>>> import numpy as np
>>> from numpy import linalg as LA
>>> np.set_printoptions(precision=3, suppress=True, linewidth=200, sign=" ")
>>> def rnd(a):
...     return np.round(a, 3) + 0
... 
>>> arr = np.load("test16.npy")
>>> arr
array([[ 3,  5,  0,  1,  0,  0,  0,  0,  0,  0,  0,  0,  0],
       [ 3,  2,  0,  0,  0,  0,  0,  0,  0,  0,  0,  0,  0],
       [ 0,  0,  2,  0,  0,  0,  0,  5,  4,  0,  0,  0,  0],
       [ 5,  5,  0,  4,  0,  0,  0,  0,  0,  0,  0,  0,  0],
       [ 0,  0,  0,  0,  3,  3,  5,  0,  0,  1,  4,  5,  3],
       [ 0,  0,  0,  0,  3,  0,  1,  0,  0,  2,  0,  5,  0],
       [ 0,  0,  0,  0,  3,  5,  3,  0,  0,  5,  2,  5,  4],
       [ 0,  0,  2,  0,  0,  0,  0,  4,  1,  0,  0,  0,  0],
       [ 0,  0,  0,  0,  0,  0,  0,  2,  0,  0,  0,  0,  0],
       [ 0,  0,  0,  0,  3,  0,  2,  0,  0,  2,  2,  5,  1],
       [ 0,  0,  0,  0,  2,  1,  3,  0,  0,  5,  2,  1,  2],
       [ 0,  0,  0,  0,  5,  5,  3,  0,  0,  3,  2,  3,  0],
       [ 0,  0,  0,  0,  2,  2,  3,  0,  0,  4,  0,  0,  1]])
>>> W1 = np.array([[-2, -1, 2, 2],
...     [2, -2, -1, -2],
...     [-2, 0, -1, 0],
...     [-2, -2, -2, 2],
...     [0, -1, 0, 1],
...     [-2, 2, 0, -2],
...     [1, -1, -1, 0],
...     [2, 0, -2, 1],
...     [1, 2, 0, 1],
...     [0, 2, 2, 2],
...     [2, -2, -1, 0],
...     [1, 0, -1, 1],
...     [1, 2, 1, -2]])
>>> coef = np.array([-5, -8, 3, 1])
>>> H = np.maximum(arr @ W1 + coef, 0)
>>> (H > 0).astype(int)
array([[ 0,  0,  1,  0],
       [ 0,  0,  1,  1],
       [ 1,  0,  0,  1],
       [ 0,  0,  0,  1],
       [ 1,  0,  0,  0],
       [ 1,  0,  1,  1],
       [ 1,  1,  1,  1],
       [ 0,  0,  0,  1],
       [ 0,  0,  0,  1],
       [ 1,  0,  0,  1],
       [ 1,  0,  1,  1],
       [ 0,  0,  1,  1],
       [ 0,  1,  1,  1]])
>>> H
array([[  0,   0,   2,   0],
       [  0,   0,   7,   3],
       [  5,   0,   0,  10],
       [  0,   0,   0,   9],
       [ 10,   0,   0,   0],
       [  1,   0,   1,  13],
       [  1,  10,   7,   1],
       [  0,   0,   0,   6],
       [  0,   0,   0,   3],
       [  7,   0,   0,  11],
       [  3,   0,   9,   8],
       [  0,   0,   1,   5],
       [  0,   1,   9,   5]])
>>> rnd((H > 0).mean(axis=0))
array([ 0.462,  0.154,  0.538,  0.846])
>>> basis = np.array([[4, 2], [3, 0], [2, 4], [3, 4]])
>>> H @ basis
array([[  4,   8],
       [ 23,  40],
       [ 50,  50],
       [ 27,  36],
       [ 40,  20],
       [ 45,  58],
       [ 51,  34],
       [ 18,  24],
       [  9,  12],
       [ 61,  58],
       [ 54,  74],
       [ 17,  24],
       [ 36,  56]])
>>> Uu, sv, Vt = LA.svd(arr)
>>> np.argmax(sv[:-1] / (sv[1:] + 1e-6)) + 1
np.int64(12)
>>> A2 = Uu[:, :12] @ np.diag(sv[:12]) @ Vt[:12]
>>> LA.matrix_rank(arr, rtol=0.05)
np.int64(11)
>>> LA.matrix_rank(A2)
np.int64(12)
>>> rnd(np.abs(arr - A2).max())
np.float64(0.029)
>>> np.unravel_index(np.abs(arr).argmax(), arr.shape)
(np.int64(0), np.int64(1))
>>> rnd(arr.mean(axis=0))
array([ 0.846,  0.923,  0.308,  0.385,  1.615,  1.231,  1.538,  0.846,  0.385,  1.692,  0.923,  1.846,  0.846])
>>> np.abs(arr).max()
np.int64(5)
>>> f = np.array([3, 1, -1, 0, 1, -3, 2, -5, -2, -4, -1, -4, -2])
>>> A2 = arr + np.outer(f, np.eye(13)[4])
>>> print(LA.matrix_rank(A2 - arr))
1
>>> LA.matrix_rank(LA.inv(A2) - LA.inv(arr), tol=1e-8)
np.int64(1)
>>> round(np.log10(LA.cond(arr)))
2
>>> LA.matrix_rank(arr, rtol=0.1)
np.int64(8)
>>> rnd(np.abs(LA.svd(arr)[2][-1]))
array([ 0.   ,  0.   ,  0.   ,  0.   ,  0.662,  0.179,  0.203,  0.   ,  0.   ,  0.23 ,  0.153,  0.271,  0.583])
>>> m1 = np.maximum(np.array([[3, 3],
...     [0, -3],
...     [0, -3],
...     [-1, 1],
...     [-1, -3],
...     [0, 0],
...     [0, 2],
...     [2, 3],
...     [3, -2],
...     [2, -1],
...     [2, -2],
...     [0, -3],
...     [2, 2],
...     [1, -3],
...     [-2, 0],
...     [3, 0],
...     [-1, -3],
...     [0, -3],
...     [3, 0],
...     [-1, -1]]) @ np.array([[4, 8, -7, 8, 7, 9], [5, 9, 9, -6, 2, -9]]) + np.array([0, 3, -1, 1, 0, 3]), 0)
>>> m1
array([[ 27,  54,   5,   7,  27,   3],
       [  0,   0,   0,  19,   0,  30],
       [  0,   0,   0,  19,   0,  30],
       [  1,   4,  15,   0,   0,   0],
       [  0,   0,   0,  11,   0,  21],
       [  0,   3,   0,   1,   0,   3],
       [ 10,  21,  17,   0,   4,   0],
       [ 23,  46,  12,   0,  20,   0],
       [  2,   9,   0,  37,  17,  48],
       [  3,  10,   0,  23,  12,  30],
       [  0,   1,   0,  29,  10,  39],
       [  0,   0,   0,  19,   0,  30],
       [ 18,  37,   3,   5,  18,   3],
       [  0,   0,   0,  27,   1,  39],
       [  0,   0,  13,   0,   0,   0],
       [ 12,  27,   0,  25,  21,  30],
       [  0,   0,   0,  11,   0,  21],
       [  0,   0,   0,  19,   0,  30],
       [ 12,  27,   0,  25,  21,  30],
       [  0,   0,   0,   0,   0,   3]])
>>> LA.norm(arr, axis=1).argmax()
np.int64(6)
>>> rnd(LA.norm(arr, "nuc"))
np.float64(62.884)
>>> print(rnd(LA.norm(arr, 1)), rnd(LA.norm(arr, np.inf)))
24.0 27.0
>>> print(rnd(LA.norm(arr, 2)))
19.309
>>> rnd(LA.norm(arr) ** 2 / LA.norm(arr, 2) ** 2)
np.float64(1.717)
>>> z = m1[:, 2] > np.median(m1[:, 2])
>>> f = m1[z].mean(axis=0) - m1[~z].mean(axis=0)
>>> z.astype(int)
array([ 1,  0,  0,  1,  0,  0,  1,  1,  0,  0,  0,  0,  1,  0,  1,  0,  0,  0,  0,  0])
>>> vec = np.array([1, 1, 1, 0, 2, 1])
>>> rhs = m1 @ vec
>>> coef, lr = np.zeros(6), 1 / LA.norm(m1, 2) ** 2
>>> for i in range(3):
...     coef -= lr * m1.T @ (m1 @ coef - rhs)
...     if i % 1 == 0: print(i, round(LA.norm(m1 @ coef - rhs), 3))
... 
0 76.984
1 43.577
2 26.99
>>> rnd(coef)
array([ 0.728,  1.536,  0.277,  0.667,  0.88 ,  0.779])
>>> W0 = np.loadtxt("block6.csv", delimiter=",")
>>> W0
array([[-0.845, -0.062,  0.184,  0.412],
       [-0.381,  0.199,  0.095, -0.318],
       [ 0.648, -0.026, -1.162,  1.175],
       [-0.155,  0.026,  0.194, -0.754],
       [ 0.713, -0.901,  1.393,  0.012],
       [-0.084, -1.063, -0.276,  0.901],
       [ 0.194,  0.34 ,  0.078, -0.291],
       [-0.154,  0.67 , -0.576,  1.057],
       [ 0.434, -0.183, -0.202,  1.732],
       [-0.634, -0.62 ,  0.239, -0.194],
       [ 0.07 ,  0.101,  0.082, -0.118]])
>>> vec = np.array([-3, 4, -9, 4])
>>> rhs = W0 @ vec
>>> print(rnd(rhs))
[  2.279  -0.188  13.11   -4.193 -18.232   2.088  -1.088  12.554   6.712  -3.505  -1.016]
>>> rng = np.random.default_rng(98)
>>> rhs = rhs + 0.1 * rng.normal(size=11)
>>> rnd(rhs)
array([  2.17 ,  -0.312,  13.166,  -4.124, -18.189,   2.195,  -1.119,  12.613,   6.751,  -3.48 ,  -1.065])
>>> coef, *_ = LA.lstsq(W0, rhs)
>>> rnd(W0.T @ (rhs - W0 @ coef))
array([ 0.,  0.,  0.,  0.])
>>> rnd(coef)
array([-2.942,  3.925, -9.052,  3.997])
>>> rnd(W0.mean(axis=0))
array([-0.018, -0.138,  0.004,  0.329])
>>> np.abs(W0).max()
np.float64(1.732)
>>> print(LA.matrix_rank(W0))
4
>>> proj = W0 @ LA.solve(W0.T @ W0, W0.T)
>>> rnd(np.diag(proj))
array([ 0.495,  0.074,  0.56 ,  0.086,  0.813,  0.587,  0.083,  0.438,  0.515,  0.337,  0.012])
>>> rnd(LA.eigvalsh(proj))
array([ 0.,  0.,  0.,  0.,  0.,  0.,  0.,  1.,  1.,  1.,  1.])
>>> M = np.load("run11.npy")
>>> rnd(M)
array([[ 1.868,  0.454, -1.368,  0.236,  2.006,  3.454],
       [ 2.867, -1.157,  0.407, -0.54 ,  2.026,  1.843],
       [ 4.388, -0.074,  0.304,  1.084,  2.747,  2.926],
       [ 7.039,  0.653,  2.024,  2.015,  3.125,  3.653],
       [ 1.721,  0.598, -0.566, -0.714,  1.325,  3.598],
       [-1.549, -2.328, -1.765, -2.784,  0.92 ,  0.672],
       [-0.19 , -1.522, -0.347, -2.843,  0.612,  1.478],
       [ 0.805, -0.255, -2.234,  0.039,  2.111,  2.745],
       [ 5.783,  3.439,  1.124,  1.659,  1.96 ,  6.439],
       [ 0.436, -0.599, -0.29 , -2.274,  0.684,  2.401],
       [ 4.369,  2.627,  0.006,  1.363,  2.033,  5.627],
       [ 2.798,  0.339,  0.154, -0.357,  1.649,  3.339],
       [ 4.049,  2.191, -0.095,  1.143,  2.032,  5.191],
       [ 1.165, -0.647, -0.459, -1.377,  1.298,  2.353],
       [ 0.813, -0.541, -1.554, -0.634,  1.758,  2.459],
       [ 3.385,  1.445, -0.639,  1.024,  2.201,  4.445],
       [ 4.387, -0.055,  1.308,  0.079,  2.071,  2.945],
       [ 0.152, -2.464,  1.458, -4.306, -0.049,  0.536],
       [-1.996, -4.771, -0.776, -4.22 ,  0.777, -1.771],
       [-1.817, -3.202, -0.862, -3.955,  0.43 , -0.202],
       [ 1.588, -1.56 , -0.213, -1.199,  1.721,  1.44 ],
       [ 0.916, -3.402, -0.478, -1.606,  2.064, -0.402],
       [ 0.88 , -3.967,  0.672, -2.792,  1.461, -0.967],
       [ 0.889, -1.592, -0.466, -1.645,  1.434,  1.408],
       [ 0.975, -0.687, -0.421, -1.604,  1.16 ,  2.313],
       [ 3.061,  1.672, -0.694,  0.756,  1.946,  4.672],
       [ 0.239, -2.692,  0.047, -2.808,  1.026,  0.308],
       [ 2.304,  0.578, -1.384,  0.688,  2.266,  3.578],
       [ 0.667,  0.434,  0.002, -2.335,  0.299,  3.434],
       [ 0.496, -3.553, -0.796, -1.708,  2.046, -0.553],
       [ 4.981,  2.146, -0.506,  2.487,  2.943,  5.146]])
>>> cov = np.cov(M, rowvar=False)
>>> cov.shape
(6, 6)
>>> D = LA.norm(M[:, None] - M[None], axis=-1)
>>> LA.matrix_rank(D ** 2)
np.int64(5)
>>> (D + 1e9 * np.eye(31)).round(6).argmin(axis=1)
array([ 27,  20,  16,   2,  11,  19,   9,  14,  10,  24,  12,   4,  10,  24,   7,  25,   2,  26,  19,   5,  23,  29,  21,  20,  13,  15,   6,   0,   9,  21,  10])
>>> print(rnd(D[:5, :5]))
[[ 0.     3.153  3.313  6.538  1.44 ]
 [ 3.153  0.     2.799  5.859  2.99 ]
 [ 3.313  2.799  0.     3.472  3.746]
 [ 6.538  5.859  3.472  0.     6.759]
 [ 1.44   2.99   3.746  6.759  0.   ]]
>>> np.argsort(-LA.norm(M, axis=0).round(6), kind="stable")[:3]
array([ 5,  0,  1])
>>> print([round(float(x), 3) for x in LA.svd(M, compute_uv=False)[:3]])
[25.099, 15.183, 7.494]
>>> LA.cond(M) > 100
np.True_
>>> F = np.load("data.npy")
>>> F
array([[  2,   3,   4,   5],
       [  6,   7,   8,   9],
       [ 10,  11,  12,  13],
       [ 14,  15,  16,  17],
       [ 18,  19,  20,  21],
       [ 22,  23,  24,  25],
       [ 26,  27,  28,  29],
       [ 30,  31,  32,  33],
       [ 34,  35,  36,  37],
       [ 38,  39,  40,  41]])
>>> O, Rm = LA.qr(arr)
>>> print(rnd(np.abs(np.diag(Rm))))
[ 6.557  2.189  2.828  2.16   8.307  4.49   3.455  2.121  2.     4.726  1.999  4.087  0.109]
>>> rnd(abs(Rm[0, 0])), rnd(LA.norm(arr[:, 0]))
(np.float64(6.557), np.float64(6.557))
